$ ipython --no-banner

In [1]: import numpy as np

In [2]: np.set_printoptions(precision=3, suppress=True, linewidth=100)

In [3]: W0 = np.load("block0.npy")

In [4]: print(W0)
[[-1.9   -0.1   -5.682 -0.5   -0.2   -0.3    0.7   -1.6   -0.6  ]
 [ 0.1   -0.5    0.29   0.7    0.2   -0.9    0.5   -0.9   -0.4  ]
 [ 1.3    0.7    3.903  1.8    0.7    0.6   -0.1   -1.6    0.6  ]
 [-0.9   -1.    -2.664 -1.9   -0.1    0.6   -0.8    1.4    0.4  ]
 [ 0.1   -1.5    0.292  0.1    0.8    2.    -2.4   -2.    -0.2  ]
 [-0.4   -0.7   -1.196 -0.5    0.1   -0.7    1.6   -0.3    0.4  ]
 [-0.4   -0.3   -1.19   1.4    1.9   -1.     0.6   -0.3   -0.9  ]
 [-0.8   -0.1   -2.389  0.7    1.     0.7    0.7    1.4    2.   ]
 [ 0.3    0.4    0.853 -0.6    0.2   -0.8    1.5    0.7    0.8  ]
 [ 2.4   -1.3    7.185 -1.3    1.2    1.4    2.    -0.3   -0.3  ]
 [ 0.6   -0.2    1.837  1.7   -1.9   -0.9    0.5    0.4    0.6  ]
 [-0.3   -2.6   -0.88  -0.5    1.4    1.7    1.1    1.1   -0.7  ]
 [ 0.7    0.1    2.109  0.     1.6   -2.1   -0.1   -1.1    0.5  ]
 [ 1.7    0.3    5.096 -1.2    1.6    0.     2.3   -0.1   -0.2  ]
 [-1.8   -0.3   -5.401  0.3   -2.1   -0.2    0.4    0.7   -1.4  ]
 [ 1.2    0.5    3.639 -0.6    0.     0.2    2.7   -0.4   -0.2  ]
 [ 2.2   -0.7    6.602 -0.5    0.3    0.9   -1.7    0.4    1.3  ]
 [ 0.6    0.3    1.761  0.9    0.4    1.1    2.7    1.    -0.8  ]
 [ 1.    -0.3    2.993  1.1   -0.9    2.6   -0.9    1.2    0.4  ]
 [ 0.5    1.1    1.507 -0.8   -0.2    1.4    0.1    1.1   -0.2  ]
 [-1.6    1.1   -4.801  0.     1.4   -0.7   -0.5    0.     1.1  ]
 [-0.9    0.3   -2.667  0.5   -0.2    0.2    0.2    0.1   -0.7  ]
 [ 0.7    0.3    2.081 -0.6   -2.    -0.4   -0.5   -1.6   -1.6  ]
 [-0.5    1.1   -1.538  0.2    0.2    0.7    0.2   -0.7    0.   ]
 [-0.6   -0.1   -1.833 -0.1   -0.2   -0.3    0.8   -0.9   -0.7  ]
 [-0.4   -0.8   -1.216  2.1   -1.2   -0.3   -0.2    0.7   -1.6  ]
 [-1.2    0.6   -3.619 -1.     0.     0.3    1.2    0.     0.9  ]
 [ 1.     1.2    2.995 -1.8    0.4   -1.3   -1.2   -2.4   -1.8  ]
 [ 0.9   -0.5    2.695  1.7   -0.2   -0.9   -1.     0.3   -2.8  ]
 [ 0.3   -1.7    0.873 -0.6    1.7   -0.2   -0.8   -0.3   -1.6  ]
 [-0.9    0.4   -2.724 -0.4    0.1   -0.6    0.     1.     0.9  ]
 [ 0.1   -1.8    0.303 -0.3    0.1    0.4    0.1    0.2    1.5  ]
 [-0.3    0.4   -0.906  1.5   -2.3    1.2    0.2   -2.4   -0.4  ]
 [ 0.8    0.5    2.425  0.5   -1.6    0.1   -1.8    1.    -0.7  ]
 [-1.5   -0.2   -4.481  0.1   -0.1   -0.7   -0.4   -0.1   -0.3  ]
 [ 0.1   -0.4    0.289  1.     0.4   -1.     0.3    0.3    1.4  ]
 [ 0.    -0.4   -0.01   0.5    0.1    1.9   -0.1   -3.1    0.5  ]
 [-0.8   -1.    -2.406  0.1    1.3    0.4   -0.8    1.5   -0.7  ]
 [-1.4    0.3   -4.219 -0.6   -0.8   -0.2   -1.6    1.2   -1.9  ]
 [-1.6    0.4   -4.833 -1.3   -0.7   -1.9   -0.2   -0.8   -0.7  ]]

In [5]: print(round(np.log10(np.linalg.cond(W0))))
3

In [6]: print(np.linalg.matrix_rank(W0, rtol=0.1))
8

In [7]: print(np.argsort(-np.linalg.norm(W0, axis=0).round(6), kind="stable")[:3])
[2 6 7]

In [8]: print([round(float(x), 3) for x in np.linalg.svd(W0, compute_uv=False)[:3]])
[21.307, 8.366, 7.566]

In [9]: print(np.round(np.abs(np.linalg.svd(W0)[2][-1]), 3) + 0)
[0.949 0.001 0.316 0.    0.001 0.    0.    0.001 0.001]

In [10]: E = np.load("case13.npy")

In [11]: print(E)
[[ 0  0  0  0  0  0  0  0  0  0]
 [ 4  0  0  0  0  0  0  0  3  0]
 [ 0  0  0  0  0  0  0  0  0  3]
 [ 0  0  0  0  0  0  0  0  0  0]
 [ 2 13  8  7  6  3 10  6  7  6]
 [10 20 24 15 12  6 21 12 21  3]
 [ 6  0  0  0  0  0  0  0  5  0]
 [ 0 16  0  7  4  2  9  4  0 15]
 [ 2 13  8  7  6  3 10  6  7  6]
 [ 6  4  6  1  4  2  3  4  9  0]
 [ 0  0  0  0  0  0  0  0  0  0]
 [ 6 24 22 17 12  6 23 12 17  9]
 [10  0  4  0  2  1  0  2 11  0]
 [ 0  0  0  0  0  0  0  0  0  0]
 [ 8  0  0  0  0  0  0  0  5  0]
 [ 8  0  0  0  0  0  0  0  7  0]
 [ 0  0  0  0  0  0  0  0  0  0]
 [ 6 14 14  9  8  4 13  8 13  3]]

In [12]: # row 3 repeats row 0

In [13]: print(np.argsort(-np.linalg.norm(E, axis=0).round(6), kind="stable")[:3])
[1 2 6]

In [14]: print(np.round(np.linalg.norm(E, 2) / np.linalg.norm(E), 3))
0.945

In [15]: print(np.linalg.matrix_rank(E, rtol=0.1))
3

In [16]: T = np.stack([E, 3 * E, E[::-1]])

In [17]: print(np.einsum("bij,cij->bc", T, T))
[[ 8633 25899  1736]
 [25899 77697  5208]
 [ 1736  5208  8633]]

In [18]: print(np.linalg.norm(T, axis=(1, 2)))
[ 92.914 278.742  92.914]

In [19]: print(np.linalg.matrix_rank(T))
[7 7 7]

In [20]: r = np.linalg.matrix_rank(E)

In [21]: print(r)
7

In [22]: ns = np.linalg.svd(E)[2][r:].T

In [23]: print([int(np.linalg.matrix_rank(np.delete(E, i, axis=0))) for i in range(18)])
[7, 7, 7, 7, 7, 7, 7, 7, 7, 7, 7, 7, 6, 7, 7, 7, 7, 7]

In [24]: print(np.linalg.matrix_rank(E.T @ E), np.linalg.matrix_rank(E @ E.T))
7 7

In [25]: print(np.allclose(E @ ns, 0))
True

In [26]: rng = np.random.default_rng(80)

In [27]: other = E + rng.integers(-2, 3, (18, 7)) @ rng.integers(-2, 3, (7, 10))

In [28]: print(other)
[[  6  -3  -1   8  -9   8   5  -3   4   6]
 [  5   2   1  -2  -2   5   3   1   5   5]
 [  6 -10   7   5  -4  -4 -10  -8   3   7]
 [  4  -1  -1   1  -2  -4  -2   1  -1   0]
 [  7  15   1   1   8   0  13  13   5   5]
 [  7  15  23  20  16  -1  16  10  19  -3]
 [  6  -1   3   6  -6   8   3  -3   9   6]
 [ -4  13  -1  17   2  10  14  -3   2  13]
 [  6  16  10   1   6  -3   6   9   5  10]
 [  6   3   4  13  -2  12  11  -3  11   4]
 [ -5  -4  -2   7   1   3   2   0   2  -3]
 [  7  25  23  19  10   9  25  11  18  16]
 [ 17  -6  -1   1  -1   0   0   2  12  -8]
 [  3   2  -4 -10   6 -11  -4   9  -4  -3]
 [ 10  -2   2   7  -5   4   1  -8   6   2]
 [  3   7  -3   3   0   7   9  -2   5   0]
 [  3   1  -1  -9   1  -5  -3   9   0  -3]
 [  4  14  10  10  13  -4  11  11   9  -1]]

In [29]: print(np.abs(other - E).sum(axis=1))
[53 24 61 17 38 40 40 44 34 52 29 21 32 56 34 38 35 33]

In [30]: print(np.round(np.linalg.svd(other - E, compute_uv=False), 3) + 0)
[46.6   27.028 22.867 17.292  9.995  7.663  4.049  0.     0.     0.   ]

In [31]: print(np.linalg.matrix_rank(other - E, tol=1e-8))
7

In [32]: W2 = np.array([[-1, 3, 0, 3], [5, 0, 0, 5], [0, 5, -1, 2]])

In [33]: J = rng.normal(size=(21, 3)) @ W2 + np.array([-2, -3, -1, -3])

In [34]: print(J)
[[  1.322  -8.267  -0.182  -2.884]
 [  1.017  -1.567  -1.075   1.576]
 [ -2.291  -5.385  -0.567  -4.448]
 [-14.718   2.299  -2.323 -14.826]
 [-14.234   5.945  -2.846 -11.919]
 [ -5.614   8.732  -2.366   2.652]
 [ -7.057  -6.489   0.614  -5.178]
 [  2.794  -6.27   -0.807  -1.664]
 [ -2.264  -5.476   0.353  -0.253]
 [  1.82    6.073  -2.74    4.797]
 [ -1.238   1.447  -2.058  -1.245]
 [  0.226  -2.158  -1.054   0.098]
 [ -3.892   6.096  -2.105   2.078]
 [  6.962  -3.059  -1.149   5.186]
 [ -3.292  -1.138  -1.188  -2.685]
 [  0.183   2.93   -0.715   8.421]
 [-10.064  -0.101  -2.111 -12.386]
 [ -5.207  -0.33   -1.277  -3.938]
 [ -6.056   0.728  -1.775  -5.704]
 [  0.375   2.014  -1.977   1.5  ]
 [-20.776 -13.046   0.726 -27.117]]

In [35]: other = J / np.linalg.norm(J, axis=1, keepdims=True)

In [36]: G = other @ other.T

In [37]: print((G - 2 * np.eye(21)).round(6).argmax(axis=1))
[ 7 13  6 18  3 12 20  0  6 19  4  7  5  1 17  9  3 18  3  9  6]

In [38]: print(np.linalg.norm(other, axis=1))
[1. 1. 1. 1. 1. 1. 1. 1. 1. 1. 1. 1. 1. 1. 1. 1. 1. 1. 1. 1. 1.]

In [39]: print(np.round(np.degrees(np.arccos(np.clip(G[5, 6], -1, 1))), 3))
105.617

In [40]: G = np.cov(J, rowvar=False)

In [41]: print(np.round(np.linalg.eigvalsh(G)[::-1], 3) + 0)
[105.321  30.729   2.513   0.   ]

In [42]: print(np.argwhere(np.triu(np.abs(np.corrcoef(J.T)) > 0.8, 1)))
[[0 3]
 [1 2]]

In [43]: print(G.shape)
(4, 4)

In [44]: print(G)
[[43.878  2.235  0.035 47.024]
 [ 2.235 29.462 -5.032 18.036]
 [ 0.035 -5.032  1.11  -1.491]
 [47.024 18.036 -1.491 64.113]]

In [45]: print(np.corrcoef(J.T))
[[ 1.     0.062  0.005  0.887]
 [ 0.062  1.    -0.88   0.415]
 [ 0.005 -0.88   1.    -0.177]
 [ 0.887  0.415 -0.177  1.   ]]

In [46]: print(np.median(J, axis=0))
[-2.291 -0.33  -1.188 -1.664]

In [47]: dist = np.linalg.norm(J[:, None] - J[None], axis=-1)

In [48]: print(dist.mean(axis=1).argmax())
20

In [49]: print((dist + 1e9 * np.eye(21)).round(6).argmin(axis=1))
[ 7 11  8  4  3 12  2  0  2 15 19  1  5  1 17  9  3 18 17 10  3]

In [50]: print(dist[:5, :5])
[[ 0.     8.104  4.895 22.719 23.081]
 [ 8.104  0.     7.879 23.09  21.778]
 [ 4.895  7.879  0.    18.008 18.222]
 [22.719 23.09  18.008  0.     4.718]
 [23.081 21.778 18.222  4.718  0.   ]]

In [51]: print(np.flatnonzero(dist[11] < dist.mean() / 2))
[ 1  2  7  8 10 11 14 19]

In [52]: other = np.array([[1, 3],
    ...:     [4, 0],
    ...:     [-4, 1],
    ...:     [2, -5],
    ...:     [-4, -5],
    ...:     [4, 0],
    ...:     [2, -1],
    ...:     [3, -5],
    ...:     [2, -4],
    ...:     [5, 4]])

In [53]: A = np.block([[np.zeros((10, 10)), other], [other.T, np.zeros((2, 2))]])

In [54]: print(A)
[[ 0.  0.  0.  0.  0.  0.  0.  0.  0.  0.  1.  3.]
 [ 0.  0.  0.  0.  0.  0.  0.  0.  0.  0.  4.  0.]
 [ 0.  0.  0.  0.  0.  0.  0.  0.  0.  0. -4.  1.]
 [ 0.  0.  0.  0.  0.  0.  0.  0.  0.  0.  2. -5.]
 [ 0.  0.  0.  0.  0.  0.  0.  0.  0.  0. -4. -5.]
 [ 0.  0.  0.  0.  0.  0.  0.  0.  0.  0.  4.  0.]
 [ 0.  0.  0.  0.  0.  0.  0.  0.  0.  0.  2. -1.]
 [ 0.  0.  0.  0.  0.  0.  0.  0.  0.  0.  3. -5.]
 [ 0.  0.  0.  0.  0.  0.  0.  0.  0.  0.  2. -4.]
 [ 0.  0.  0.  0.  0.  0.  0.  0.  0.  0.  5.  4.]
 [ 1.  4. -4.  2. -4.  4.  2.  3.  2.  5.  0.  0.]
 [ 3.  0.  1. -5. -5.  0. -1. -5. -4.  4.  0.  0.]]

In [55]: # rank 4

In [56]: r = np.linalg.matrix_rank(A)

In [57]: print(r)
4

In [58]: ns = np.linalg.svd(A)[2][r:].T

In [59]: print([int(np.linalg.matrix_rank(A[:, :j + 1])) for j in range(12)])
[1, 2, 2, 2, 2, 2, 2, 2, 2, 2, 3, 4]

In [60]: print([int(np.linalg.matrix_rank(np.delete(A, i, axis=0))) for i in range(12)])
[4, 4, 4, 4, 4, 4, 4, 4, 4, 4, 3, 3]

In [61]: print([int(np.linalg.matrix_rank(A[:i])) for i in range(1, len(A) + 1)])
[1, 2, 2, 2, 2, 2, 2, 2, 2, 2, 3, 4]

In [62]: print(np.allclose(A @ ns, 0))
True

In [63]: print(ns.shape)
(12, 8)
